$ python3 -q
>>> import numpy as np
>>> np.set_printoptions(suppress=True, linewidth=160)
>>> m1 = np.load("w.npy")
>>> m1
array([[0, 0, 0, 1],
       [0, 0, 0, 0],
       [0, 0, 0, 0],
       [1, 0, 0, 0]])
>>> hat = np.triu(np.array([[1, 1, 0, 1], [2, 1, 2, 1], [1, 2, 2, 1], [1, 2, 0, 2]]), 1) + np.eye(4)
>>> Y = hat @ m1 @ np.linalg.inv(hat)
>>> np.trace(Y), np.trace(m1)
(np.float64(0.0), np.int64(0))
>>> np.linalg.matrix_rank(Y)
np.int64(2)
>>> round(np.linalg.eigvals(m1).sum().real, 2)
np.float64(0.0)
>>> np.einsum("ii->", m1)
np.int64(0)
>>> round(np.linalg.det(2 * m1), 2), round(np.linalg.det(m1), 2)
(np.float64(0.0), np.float64(0.0))
>>> np.einsum("ij,ji->", m1, m1)
np.int64(2)
>>> W2 = np.array([[5, 2, -1, -2, -4, -4, -5, -5], [3, -2, 2, 0, -5, 4, 0, -2]])
>>> K = np.repeat(W2, 34 // 2, axis=0)
>>> rng = np.random.default_rng(432071)
>>> K = K + 0.05 * rng.normal(size=K.shape)
>>> K.round(2) + 0
array([[ 5.02,  2.01, -0.97, -1.97, -3.95, -3.97, -5.  , -4.99],
       [ 4.99,  2.06, -0.94, -2.03, -4.01, -4.02, -4.94, -5.03],
       [ 5.01,  2.09, -1.  , -1.93, -3.93, -3.88, -5.07, -5.04],
       [ 5.05,  2.01, -1.03, -2.03, -3.98, -4.01, -5.03, -4.96],
       [ 4.95,  1.95, -0.92, -1.87, -3.94, -4.  , -5.01, -4.95],
       [ 4.96,  1.96, -0.93, -1.9 , -4.03, -4.01, -4.91, -4.98],
       [ 5.05,  2.01, -0.95, -1.99, -4.04, -4.01, -5.05, -4.96],
       [ 5.05,  1.92, -1.01, -2.01, -4.01, -4.03, -5.06, -4.91],
       [ 5.05,  2.1 , -0.9 , -2.  , -3.9 , -3.97, -5.  , -4.97],
       [ 4.96,  2.  , -0.97, -1.96, -4.07, -4.1 , -4.94, -4.93],
       [ 4.97,  1.94, -1.02, -2.01, -3.96, -4.12, -5.05, -4.93],
       [ 5.06,  1.98, -1.11, -1.84, -4.01, -4.05, -5.08, -5.01],
       [ 4.94,  2.01, -1.01, -2.03, -4.  , -3.91, -5.04, -5.03],
       [ 4.99,  1.95, -0.98, -1.97, -3.92, -3.94, -5.02, -5.05],
       [ 4.94,  2.01, -1.05, -1.96, -3.93, -3.98, -4.94, -5.1 ],
       [ 4.91,  1.98, -1.02, -1.95, -3.98, -4.02, -5.05, -4.97],
       [ 4.97,  1.96, -0.92, -2.02, -3.86, -4.03, -5.  , -5.06],
       [ 3.02, -1.98,  1.97, -0.04, -5.  ,  4.01,  0.01, -1.96],
       [ 3.07, -2.06,  2.02,  0.07, -5.06,  4.04,  0.01, -1.94],
       [ 2.99, -1.97,  1.95,  0.04, -5.04,  4.08,  0.19, -1.96],
       [ 3.01, -2.  ,  2.  , -0.02, -5.02,  3.98,  0.  , -2.01],
       [ 2.97, -2.06,  2.06,  0.04, -4.93,  4.03,  0.03, -1.93],
       [ 2.95, -2.  ,  2.14,  0.02, -4.97,  3.89, -0.06, -1.96],
       [ 3.07, -1.92,  2.  ,  0.02, -4.97,  4.03,  0.01, -2.03],
       [ 2.94, -2.09,  2.01, -0.05, -5.02,  3.99,  0.07, -1.97],
       [ 3.01, -1.96,  1.95, -0.04, -5.08,  3.94, -0.02, -1.97],
       [ 2.95, -1.98,  1.95,  0.07, -4.95,  4.07, -0.03, -1.96],
       [ 3.02, -2.  ,  2.06, -0.01, -5.03,  4.05,  0.05, -2.04],
       [ 2.91, -1.94,  2.02, -0.03, -5.01,  4.02, -0.02, -2.04],
       [ 3.01, -2.01,  1.95,  0.01, -5.07,  4.06, -0.07, -1.97],
       [ 2.91, -2.03,  2.01, -0.04, -5.05,  4.08,  0.  , -2.04],
       [ 2.95, -1.99,  1.94,  0.03, -5.08,  4.05, -0.04, -1.99],
       [ 2.97, -2.02,  2.06, -0.09, -5.03,  4.03,  0.02, -1.97],
       [ 3.  , -2.  ,  1.94,  0.01, -4.94,  4.04,  0.08, -1.98]])
>>> x = np.array([9, 4, 0, 7, 6, 6, 0, 7])
>>> y = K @ x
>>> np.round(np.linalg.solve(K.T @ K, K.T @ y), 2) + 0
array([9., 4., 0., 7., 6., 6., 0., 7.])
>>> np.round(np.linalg.pinv(K) @ K, 2) + 0
array([[1., 0., 0., 0., 0., 0., 0., 0.],
       [0., 1., 0., 0., 0., 0., 0., 0.],
       [0., 0., 1., 0., 0., 0., 0., 0.],
       [0., 0., 0., 1., 0., 0., 0., 0.],
       [0., 0., 0., 0., 1., 0., 0., 0.],
       [0., 0., 0., 0., 0., 1., 0., 0.],
       [0., 0., 0., 0., 0., 0., 1., 0.],
       [0., 0., 0., 0., 0., 0., 0., 1.]])
>>> np.round(np.linalg.lstsq(K, y)[0], 2) + 0
array([9., 4., 0., 7., 6., 6., 0., 7.])
>>> y = y + 0.3 * rng.normal(size=34)
>>> y.round(2)
array([-42.71, -44.97, -42.19, -43.66, -42.79, -43.92, -43.54, -43.25, -41.99, -44.17, -44.22, -42.87, -44.36, -43.05, -44.34, -43.83, -44.04,  -0.99,  -0.03,
         0.05,  -1.12,   0.06,  -1.8 ,   0.5 ,  -2.26,  -1.99,   0.25,  -1.48,  -1.66,  -0.54,  -2.18,  -1.34,  -1.42,  -0.48])
>>> beta, *_ = np.linalg.lstsq(K, y)
>>> round(float(np.linalg.norm(y - K @ beta)), 2)
1.46
>>> np.round(K.T @ (y - K @ beta), 2) + 0
array([0., 0., 0., 0., 0., 0., 0., 0.])
>>> beta.round()
array([ 8.,  3., -0.,  7.,  6.,  6., -1.,  6.])
>>> beta.round(2)
array([ 8.35,  2.84, -0.37,  7.07,  6.23,  6.06, -0.67,  6.35])
